$ python -q
>>> import numpy as np
>>> np.set_printoptions(suppress=True, linewidth=120)
>>> def tidy(a):
...     return np.round(a, 2) + 0
... 
>>> J = np.load("test14.npy")
>>> tidy(J)
array([[ 0.99, -0.07, -0.07, -0.05, -0.01,  0.01,  0.01,  0.01, -0.05, -0.01, -0.07],
       [-0.07,  0.52, -0.48, -0.34, -0.07,  0.07,  0.07,  0.07, -0.34, -0.07, -0.48],
       [-0.07, -0.48,  0.52, -0.34, -0.07,  0.07,  0.07,  0.07, -0.34, -0.07, -0.48],
       [-0.05, -0.34, -0.34,  0.75, -0.05,  0.05,  0.05,  0.05, -0.25, -0.05, -0.34],
       [-0.01, -0.07, -0.07, -0.05,  0.99,  0.01,  0.01,  0.01, -0.05, -0.01, -0.07],
       [ 0.01,  0.07,  0.07,  0.05,  0.01,  0.99, -0.01, -0.01,  0.05,  0.01,  0.07],
       [ 0.01,  0.07,  0.07,  0.05,  0.01, -0.01,  0.99, -0.01,  0.05,  0.01,  0.07],
       [ 0.01,  0.07,  0.07,  0.05,  0.01, -0.01, -0.01,  0.99,  0.05,  0.01,  0.07],
       [-0.05, -0.34, -0.34, -0.25, -0.05,  0.05,  0.05,  0.05,  0.75, -0.05, -0.34],
       [-0.01, -0.07, -0.07, -0.05, -0.01,  0.01,  0.01,  0.01, -0.05,  0.99, -0.07],
       [-0.07, -0.48, -0.48, -0.34, -0.07,  0.07,  0.07,  0.07, -0.34, -0.07,  0.52]])
>>> t = np.radians(60)
>>> R = np.eye(11)
>>> R[0, 0] = R[1, 1] = np.cos(t)
>>> R[0, 1], R[1, 0] = -np.sin(t), np.sin(t)
>>> tidy(R)
array([[ 0.5 , -0.87,  0.  ,  0.  ,  0.  ,  0.  ,  0.  ,  0.  ,  0.  ,  0.  ,  0.  ],
       [ 0.87,  0.5 ,  0.  ,  0.  ,  0.  ,  0.  ,  0.  ,  0.  ,  0.  ,  0.  ,  0.  ],
       [ 0.  ,  0.  ,  1.  ,  0.  ,  0.  ,  0.  ,  0.  ,  0.  ,  0.  ,  0.  ,  0.  ],
       [ 0.  ,  0.  ,  0.  ,  1.  ,  0.  ,  0.  ,  0.  ,  0.  ,  0.  ,  0.  ,  0.  ],
       [ 0.  ,  0.  ,  0.  ,  0.  ,  1.  ,  0.  ,  0.  ,  0.  ,  0.  ,  0.  ,  0.  ],
       [ 0.  ,  0.  ,  0.  ,  0.  ,  0.  ,  1.  ,  0.  ,  0.  ,  0.  ,  0.  ,  0.  ],
       [ 0.  ,  0.  ,  0.  ,  0.  ,  0.  ,  0.  ,  1.  ,  0.  ,  0.  ,  0.  ,  0.  ],
       [ 0.  ,  0.  ,  0.  ,  0.  ,  0.  ,  0.  ,  0.  ,  1.  ,  0.  ,  0.  ,  0.  ],
       [ 0.  ,  0.  ,  0.  ,  0.  ,  0.  ,  0.  ,  0.  ,  0.  ,  1.  ,  0.  ,  0.  ],
       [ 0.  ,  0.  ,  0.  ,  0.  ,  0.  ,  0.  ,  0.  ,  0.  ,  0.  ,  1.  ,  0.  ],
       [ 0.  ,  0.  ,  0.  ,  0.  ,  0.  ,  0.  ,  0.  ,  0.  ,  0.  ,  0.  ,  1.  ]])
>>> B = J @ R.T
>>> tidy(np.linalg.svd(J, compute_uv=False)), tidy(np.linalg.svd(B, compute_uv=False))
(array([1., 1., 1., 1., 1., 1., 1., 1., 1., 1., 1.]), array([1., 1., 1., 1., 1., 1., 1., 1., 1., 1., 1.]))
>>> tidy(B)
array([[ 0.55,  0.82, -0.07, -0.05, -0.01,  0.01,  0.01,  0.01, -0.05, -0.01, -0.07],
       [-0.48,  0.2 , -0.48, -0.34, -0.07,  0.07,  0.07,  0.07, -0.34, -0.07, -0.48],
       [ 0.38, -0.3 ,  0.52, -0.34, -0.07,  0.07,  0.07,  0.07, -0.34, -0.07, -0.48],
       [ 0.27, -0.22, -0.34,  0.75, -0.05,  0.05,  0.05,  0.05, -0.25, -0.05, -0.34],
       [ 0.05, -0.04, -0.07, -0.05,  0.99,  0.01,  0.01,  0.01, -0.05, -0.01, -0.07],
       [-0.05,  0.04,  0.07,  0.05,  0.01,  0.99, -0.01, -0.01,  0.05,  0.01,  0.07],
       [-0.05,  0.04,  0.07,  0.05,  0.01, -0.01,  0.99, -0.01,  0.05,  0.01,  0.07],
       [-0.05,  0.04,  0.07,  0.05,  0.01, -0.01, -0.01,  0.99,  0.05,  0.01,  0.07],
       [ 0.27, -0.22, -0.34, -0.25, -0.05,  0.05,  0.05,  0.05,  0.75, -0.05, -0.34],
       [ 0.05, -0.04, -0.07, -0.05, -0.01,  0.01,  0.01,  0.01, -0.05,  0.99, -0.07],
       [ 0.38, -0.3 , -0.48, -0.34, -0.07,  0.07,  0.07,  0.07, -0.34, -0.07,  0.52]])
>>> tidy(np.abs(B - J).max(axis=0))
array([0.45, 0.89, 0.  , 0.  , 0.  , 0.  , 0.  , 0.  , 0.  , 0.  , 0.  ])
>>> np.allclose(J @ J.T, B @ B.T)
True
